% python3 -q
>>> import numpy as np
>>> from numpy import linalg as LA
>>> np.set_printoptions(precision=2, suppress=True, linewidth=140)
>>> feats = np.loadtxt("run18.csv", delimiter=",")
>>> feats
array([[-2.,  0.,  1.,  1.,  0.,  2.,  3.,  3.,  0.,  3.],
       [ 0.,  1., -1.,  3.,  3.,  0.,  0.,  2.,  1.,  0.],
       [ 1., -1.,  1.,  0.,  2.,  2.,  1.,  3.,  3.,  3.],
       [ 0.,  0.,  0.,  1.,  0.,  0.,  1.,  0.,  0.,  2.],
       [ 0.,  0.,  0.,  1.,  2.,  1.,  0.,  0.,  2.,  2.],
       [ 0.,  0.,  0.,  2.,  2.,  1.,  2.,  0.,  0.,  0.],
       [ 0.,  0.,  0.,  1.,  2.,  0.,  1.,  1.,  0.,  0.],
       [ 0.,  0.,  0.,  0.,  2.,  0.,  0.,  2.,  0.,  0.],
       [ 0.,  0.,  0.,  0.,  0.,  1.,  1.,  2.,  1.,  1.],
       [ 0.,  0.,  0.,  2.,  1.,  1.,  0.,  1.,  0.,  0.]])
>>> T = np.stack([feats, -3 * feats, feats[::-1]])
>>> LA.matrix_rank(T)
array([10, 10, 10])
>>> T.sum(axis=0)
array([[ 4.,  0., -2.,  0.,  1., -3., -6., -5.,  0., -6.],
       [ 0., -2.,  2., -6., -6.,  1.,  1., -2., -1.,  1.],
       [-2.,  2., -2.,  0., -2., -4., -2., -4., -6., -6.],
       [ 0.,  0.,  0., -1.,  2.,  0., -1.,  1.,  0., -4.],
       [ 0.,  0.,  0.,  0., -2., -1.,  2.,  0., -4., -4.],
       [ 0.,  0.,  0., -3., -2., -1., -4.,  0.,  2.,  2.],
       [ 0.,  0.,  0., -1., -4.,  0., -1., -2.,  0.,  2.],
       [ 1., -1.,  1.,  0., -2.,  2.,  1., -1.,  3.,  3.],
       [ 0.,  1., -1.,  3.,  3., -2., -2., -2., -1., -2.],
       [-2.,  0.,  1., -3., -2.,  0.,  3.,  1.,  0.,  3.]])
>>> (T @ feats.T).shape
(3, 10, 10)
>>> x = np.array([3, 3, 2, 3, 0, 0, 3, -3, -2, -2])
>>> (feats @ x).argmax()
np.int64(5)
>>> feats @ np.ones(10)
array([11.,  9., 15.,  4.,  8.,  7.,  5.,  4.,  6.,  5.])
>>> feats @ np.eye(10)[7]
array([3., 2., 3., 0., 0., 0., 1., 2., 2., 1.])
>>> LA.norm(feats @ x) <= LA.norm(feats, 2) * LA.norm(x) + 1e-9
np.True_
>>> feats @ (2 * x)
array([-14.,   4., -32.,   4., -10.,  24.,   6., -12., -14.,   6.])
